>>> import numpy as np
>>> from numpy import linalg as LA
>>> np.set_printoptions(precision=2, suppress=True, linewidth=100)
>>> def rnd(a):
...     return np.round(a, 2) + 0
... 
>>> W0 = np.array([[5, 5, 5, 5, 5, 5],
...     [5, 10, 10, 10, 10, 10],
...     [5, 10, 15, 15, 15, 15],
...     [5, 10, 15, 20, 20, 20],
...     [5, 10, 15, 20, 25, 25],
...     [5, 10, 15, 20, 25, 30]])
>>> print(W0)
[[ 5  5  5  5  5  5]
 [ 5 10 10 10 10 10]
 [ 5 10 15 15 15 15]
 [ 5 10 15 20 20 20]
 [ 5 10 15 20 25 25]
 [ 5 10 15 20 25 30]]
>>> # symmetric, so the eigenvalues are real
>>> print(rnd(np.sort(np.abs(LA.eigvals(W0)))))
[ 1.33  1.59  2.23  3.87  9.94 86.03]
>>> W0.inv()
Traceback (most recent call last):
  File "<python-input-8>", line 1, in <module>
    W0.inv()
    ^^^^^^
AttributeError: 'numpy.ndarray' object has no attribute 'inv'
>>> print(W0 @ W0)
[[ 150  275  375  450  500  525]
 [ 275  525  725  875  975 1025]
 [ 375  725 1025 1250 1400 1475]
 [ 450  875 1250 1550 1750 1850]
 [ 500  975 1400 1750 2000 2125]
 [ 525 1025 1475 1850 2125 2275]]
>>> print(np.allclose(W0, W0.T))
True
>>> print(rnd(LA.det(W0)))
15625.0
>>> print((W0 + W0.T) / 2)
[[ 5.  5.  5.  5.  5.  5.]
 [ 5. 10. 10. 10. 10. 10.]
 [ 5. 10. 15. 15. 15. 15.]
 [ 5. 10. 15. 20. 20. 20.]
 [ 5. 10. 15. 20. 25. 25.]
 [ 5. 10. 15. 20. 25. 30.]]
>>> F = np.load("layer1.npy")
>>> print(F)
[[3. 1. 0. 0.]
 [0. 3. 1. 0.]
 [0. 0. 3. 1.]
 [0. 0. 0. 3.]]
>>> out = np.array([[0, 2, 2], [2, 0, 2]])
>>> W2 = np.kron(out, F)
>>> print(W2.shape)
(8, 12)
>>> print(W2)
[[0. 0. 0. 0. 6. 2. 0. 0. 6. 2. 0. 0.]
 [0. 0. 0. 0. 0. 6. 2. 0. 0. 6. 2. 0.]
 [0. 0. 0. 0. 0. 0. 6. 2. 0. 0. 6. 2.]
 [0. 0. 0. 0. 0. 0. 0. 6. 0. 0. 0. 6.]
 [6. 2. 0. 0. 0. 0. 0. 0. 6. 2. 0. 0.]
 [0. 6. 2. 0. 0. 0. 0. 0. 0. 6. 2. 0.]
 [0. 0. 6. 2. 0. 0. 0. 0. 0. 0. 6. 2.]
 [0. 0. 0. 6. 0. 0. 0. 0. 0. 0. 0. 6.]]
